$ python3 -q
>>> import numpy as np
>>> import numpy.linalg as la
>>> np.set_printoptions(precision=2, suppress=True, linewidth=100)
>>> rd = lambda a: np.round(a, 2) + 0
>>> E = np.array([[6, 6, 0], [6, 6, 6], [0, 6, 6]])
>>> # symmetric, so the eigenvalues are real
>>> x0 = np.array([1, -1, -5])
>>> h1 = np.maximum(E @ x0, 0)
>>> np.maximum(E @ x0, 0) - np.maximum(-E @ x0, 0)
array([  0, -30, -36])
>>> np.maximum(E @ (3 * x0), 0)
array([0, 0, 0])
>>> E.T @ h1
array([0, 0, 0])
>>> np.flatnonzero(h1 > 1e-9)
array([], dtype=int64)
>>> np.trace(E)
np.int64(18)
>>> E.inv()
Traceback (most recent call last):
  File "<python-input-13>", line 1, in <module>
    E.inv()
    ^^^^^
AttributeError: 'numpy.ndarray' object has no attribute 'inv'
>>> rd(np.abs(la.eigvals(E)).max())
np.float64(14.49)
>>> la.matrix_power(E, 3)
array([[ 864, 1080,  648],
       [1080, 1512, 1080],
       [ 648, 1080,  864]])
>>> (E + E.T) / 2
array([[6., 6., 0.],
       [6., 6., 6.],
       [0., 6., 6.]])
>>> rd(la.det(E))
np.float64(-216.0)
>>> feats = np.load("run7.npy")
>>> feats
array([[-1.72, -2.09,  1.33, -2.22],
       [-2.07, -1.72,  1.36, -2.12],
       [-1.83, -1.94,  0.84, -1.54],
       [-2.22, -1.88,  1.49, -2.3 ],
       [-1.71, -2.33,  1.38, -2.2 ],
       [-2.14, -2.08,  1.07, -2.21],
       [-1.15, -0.72,  1.96,  2.09],
       [-0.35, -1.46,  1.97,  1.88],
       [-1.24, -1.16,  2.22,  2.1 ],
       [-1.36, -1.18,  2.06,  1.76],
       [-0.83, -0.91,  2.2 ,  2.1 ],
       [-0.74, -1.08,  1.83,  1.65],
       [ 1.49, -0.91, -0.12,  1.65],
       [ 1.59, -0.7 ,  0.02,  1.98],
       [ 1.85, -1.28, -0.34,  1.49],
       [ 1.5 , -1.08, -0.04,  1.94],
       [ 2.13, -0.93,  0.51,  1.85],
       [ 2.58, -1.  ,  0.18,  1.51]])
>>> G = np.cov(feats, rowvar=False)
>>> rd(np.corrcoef(feats[:, 0], feats[:, 3])[0, 1])
np.float64(0.65)
>>> rd(la.eigvalsh(G)[::-1])
array([5.77, 1.69, 0.08, 0.03])
>>> rd(np.corrcoef(feats.T))
array([[ 1.  ,  0.66, -0.74,  0.65],
       [ 0.66,  1.  , -0.17,  0.92],
       [-0.74, -0.17,  1.  , -0.08],
       [ 0.65,  0.92, -0.08,  1.  ]])
>>> rd(np.polyfit(feats[:, 0], feats[:, 3], 1))
array([0.74, 0.78])
>>> np.argwhere(np.triu(np.abs(np.corrcoef(feats.T)) > 0.8, 1))
array([[1, 3]])
>>> evals, V = la.eigh(E)
>>> rd(np.abs(V[:, -1]))
array([0.5 , 0.71, 0.5 ])
>>> rd(evals)
array([-2.49,  6.  , 14.49])
>>> rd(evals.sum()), np.trace(E)
(np.float64(18.0), np.int64(18))
>>> np.abs(V[:, -1]).round(6).argmax()
np.int64(1)
>>> rd(la.svd(E, compute_uv=False))
array([14.49,  6.  ,  2.49])
>>> X = np.load("dump.npy")
>>> X
array([[ 0.52, -1.59,  1.51,  0.73],
       [-1.59,  0.33,  1.42,  1.76],
       [ 1.51,  1.42, -0.67,  1.99],
       [ 0.73,  1.76,  1.99, -1.18]])
>>> u = np.array([0, 0, 3])
>>> rd(np.array([np.convolve(row, u, "same") for row in X]))
array([[ 0.  ,  1.56, -4.77,  4.53],
       [ 0.  , -4.77,  0.99,  4.26],
       [ 0.  ,  4.53,  4.26, -2.01],
       [ 0.  ,  2.19,  5.28,  5.97]])
>>> np.convolve(X[3], u)
array([ 0.  ,  0.  ,  2.19,  5.28,  5.97, -3.54])
>>> rd(np.cross(X[3, :3], X[1, :3]))
array([ 1.84, -4.2 ,  3.04])
>>> Xs = feats - feats.mean(axis=0)
>>> V = la.svd(Xs)[2][:3]
>>> B = Xs - Xs @ V.T @ V
>>> rd(np.diag(V.T @ V))
array([0.99, 0.12, 0.97, 0.92])
>>> rd(B.std(axis=0))
array([0.02, 0.17, 0.03, 0.05])
>>> rd((Xs @ V.T).std(axis=0))
array([2.33, 1.26, 0.28])
>>> q = X.astype(float).copy()
>>> for j in range(4):
...     q[:, j] -= q[:, :j] @ (q[:, :j].T @ q[:, j])
...     q[:, j] /= la.norm(q[:, j])
... 
>>> rd(q.T @ q)
array([[1., 0., 0., 0.],
       [0., 1., 0., 0.],
       [0., 0., 1., 0.],
       [0., 0., 0., 1.]])
>>> J = np.array([[-2, 3, -3, 0, 2, -3],
...     [0, 0, -1, 0, -1, 0],
...     [-2, 2, 2, -2, 3, 0],
...     [-3, 1, -2, -3, 0, 3],
...     [0, 3, -2, 0, 1, 0]])
>>> J
array([[-2,  3, -3,  0,  2, -3],
       [ 0,  0, -1,  0, -1,  0],
       [-2,  2,  2, -2,  3,  0],
       [-3,  1, -2, -3,  0,  3],
       [ 0,  3, -2,  0,  1,  0]])
>>> blk = np.stack([E, -1 * E, E[::-1]])
>>> la.matrix_rank(blk.reshape(3, -1))
np.int64(2)
>>> (blk @ E.T).shape
(3, 3, 3)
>>> B = J[0, 0] * J[1:] - np.outer(J[1:, 0], J[0])
>>> B
array([[  0,   0,   2,   0,   2,   0],
       [  0,   2, -10,   4,  -2,  -6],
       [  0,   7,  -5,   6,   6, -15],
       [  0,  -6,   4,   0,  -2,   0]])
>>> J[:, 0] / J[0, 0]
array([ 1. , -0. ,  1. ,  1.5, -0. ])
>>> J.reshape(-1, 2)
array([[-2,  3],
       [-3,  0],
       [ 2, -3],
       [ 0,  0],
       [-1,  0],
       [-1,  0],
       [-2,  2],
       [ 2, -2],
       [ 3,  0],
       [-3,  1],
       [-2, -3],
       [ 0,  3],
       [ 0,  3],
       [-2,  0],
       [ 1,  0]])
>>> J.reshape(5, 7)
Traceback (most recent call last):
  File "<python-input-56>", line 1, in <module>
    J.reshape(5, 7)
    ~~~~~~~~~^^^^^^
ValueError: cannot reshape array of size 30 into shape (5,7)
>>> blk = J.reshape(5, 2, -1)
>>> blk[:, 0]
array([[-2,  3, -3],
       [ 0,  0, -1],
       [-2,  2,  2],
       [-3,  1, -2],
       [ 0,  3, -2]])
>>> blk.shape
(5, 2, 3)
